% python3 -q
>>> import numpy as np
>>> import numpy.linalg as la
>>> np.set_printoptions(suppress=True, linewidth=120)
>>> def rnd(a):
...     return np.round(a, 3) + 0
... 
>>> m1 = np.load("x.npy")
>>> rnd(m1)
array([[-2.514,  2.601,  0.274, -1.575,  1.879, -1.2  , -1.488, -1.473],
       [-0.607,  1.528, -0.191,  1.291,  1.932, -2.796,  0.348,  2.987],
       [-0.521, -0.359,  0.313, -1.993, -1.086,  2.253, -1.014, -3.64 ],
       [-2.48 ,  2.434,  0.309, -1.799,  1.636, -0.815, -1.572, -1.944],
       [ 1.836, -2.545, -0.016, -0.049, -2.432,  2.674,  0.58 , -1.321],
       [-0.99 ,  0.185,  0.348, -2.179, -0.639,  1.866, -1.245, -3.698],
       [-2.28 ,  1.989,  0.355, -2.115,  1.096, -0.058, -1.64 , -2.71 ],
       [-2.494,  2.72 ,  0.232, -1.302,  2.094, -1.58 , -1.366, -0.941],
       [-2.366,  2.156,  0.342, -2.026,  1.288, -0.314, -1.631, -2.474],
       [ 1.462, -2.275,  0.058, -0.5  , -2.345,  2.822,  0.266, -1.975],
       [ 1.776, -1.2  , -0.376,  2.297, -0.279, -0.93 ,  1.553,  3.411],
       [-1.814,  2.531,  0.011,  0.078,  2.43 , -2.687, -0.56 ,  1.365],
       [ 2.17 , -1.797, -0.365,  2.191, -0.885, -0.213,  1.637,  2.936],
       [-0.981,  1.872, -0.138,  0.978,  2.141, -2.856,  0.093,  2.61 ],
       [ 1.999, -2.644, -0.054,  0.182, -2.44 ,  2.559,  0.731, -0.968],
       [ 2.5  , -2.708, -0.238,  1.339, -2.069,  1.533,  1.384,  1.011],
       [ 0.223,  0.686, -0.286,  1.842,  1.339, -2.447,  0.852,  3.535],
       [ 2.502, -2.513, -0.294,  1.705, -1.747,  0.986,  1.539,  1.743],
       [ 2.513, -2.654, -0.259,  1.474, -1.966,  1.349,  1.445,  1.273],
       [ 2.449, -2.343, -0.322,  1.887, -1.518,  0.639,  1.599,  2.141],
       [ 1.013, -0.212, -0.349,  2.186,  0.616, -1.845,  1.256,  3.697],
       [-2.509,  2.551,  0.287, -1.654,  1.802, -1.074, -1.52 , -1.635],
       [-2.026,  2.659,  0.06 , -0.224,  2.439, -2.535, -0.757,  0.904],
       [ 1.216, -2.075,  0.101, -0.756, -2.251,  2.857,  0.077, -2.323],
       [-0.142,  1.069, -0.248,  1.623,  1.621, -2.636,  0.64 ,  3.34 ],
       [-2.472,  2.748,  0.216, -1.195,  2.16 , -1.709, -1.314, -0.743],
       [-2.388,  2.78 ,  0.172, -0.922,  2.292, -2.   , -1.171, -0.252],
       [ 1.917, -1.403, -0.375,  2.279, -0.479, -0.703,  1.591,  3.281],
       [-2.51 ,  2.558,  0.285, -1.644,  1.811, -1.089, -1.516, -1.615]])
>>> Uu, s, Vh = la.svd(m1)
>>> rnd(s)
array([21.088, 16.742,  0.   ,  0.   ,  0.   ,  0.   ,  0.   ,  0.   ])
>>> np.argmax(s[:-1] / (s[1:] + 1e-6)) + 1
np.int64(2)
>>> Y = Uu[:, :2] @ np.diag(s[:2]) @ Vh[:2]
>>> rnd(np.abs(m1 - Y).max())
np.float64(0.0)
>>> d = la.norm(m1[:, None] - m1[None], axis=-1)
>>> np.unravel_index(d.round(6).argmax(), d.shape)
(np.int64(5), np.int64(20))
>>> (d + 1e9 * np.eye(29)).round(6).argmin(axis=1)
array([28, 13,  5, 21, 14,  2,  8, 25,  6, 23, 27, 22, 27,  1,  4, 18, 24, 19, 15, 17, 16, 28, 11,  9, 16,  7, 25, 10,
       21])
>>> d.mean(axis=1).argmax()
np.int64(23)
>>> rnd(d[:5, :5])
array([[0.   , 6.247, 6.209, 0.719, 9.259],
       [6.247, 0.   , 9.745, 6.792, 9.59 ],
       [6.209, 9.745, 0.   , 5.629, 4.912],
       [0.719, 6.792, 5.629, 0.   , 8.963],
       [9.259, 9.59 , 4.912, 8.963, 0.   ]])
>>> d[12].round(6).argsort(kind="stable")[:4]
array([12, 27, 10, 19])
>>> gram = np.cov(m1, rowvar=False)
>>> rnd(la.eigvalsh(gram)[::-1])
array([15.714,  9.789,  0.   ,  0.   ,  0.   ,  0.   ,  0.   ,  0.   ])
>>> rnd(np.corrcoef(m1[:, 4], m1[:, 3])[0, 1])
np.float64(-0.284)
>>> rnd(np.polyfit(m1[:, 4], m1[:, 3], 1))
array([-0.253,  0.123])
>>> m1.reshape(29, 9)
Traceback (most recent call last):
  File "<python-input-21>", line 1, in <module>
    m1.reshape(29, 9)
    ~~~~~~~~~~^^^^^^^
ValueError: cannot reshape array of size 232 into shape (29,9)
>>> t3 = m1.reshape(29, 2, -1)
>>> rnd(t3[:, 0])
array([[-2.514,  2.601,  0.274, -1.575],
       [-0.607,  1.528, -0.191,  1.291],
       [-0.521, -0.359,  0.313, -1.993],
       [-2.48 ,  2.434,  0.309, -1.799],
       [ 1.836, -2.545, -0.016, -0.049],
       [-0.99 ,  0.185,  0.348, -2.179],
       [-2.28 ,  1.989,  0.355, -2.115],
       [-2.494,  2.72 ,  0.232, -1.302],
       [-2.366,  2.156,  0.342, -2.026],
       [ 1.462, -2.275,  0.058, -0.5  ],
       [ 1.776, -1.2  , -0.376,  2.297],
       [-1.814,  2.531,  0.011,  0.078],
       [ 2.17 , -1.797, -0.365,  2.191],
       [-0.981,  1.872, -0.138,  0.978],
       [ 1.999, -2.644, -0.054,  0.182],
       [ 2.5  , -2.708, -0.238,  1.339],
       [ 0.223,  0.686, -0.286,  1.842],
       [ 2.502, -2.513, -0.294,  1.705],
       [ 2.513, -2.654, -0.259,  1.474],
       [ 2.449, -2.343, -0.322,  1.887],
       [ 1.013, -0.212, -0.349,  2.186],
       [-2.509,  2.551,  0.287, -1.654],
       [-2.026,  2.659,  0.06 , -0.224],
       [ 1.216, -2.075,  0.101, -0.756],
       [-0.142,  1.069, -0.248,  1.623],
       [-2.472,  2.748,  0.216, -1.195],
       [-2.388,  2.78 ,  0.172, -0.922],
       [ 1.917, -1.403, -0.375,  2.279],
       [-2.51 ,  2.558,  0.285, -1.644]])
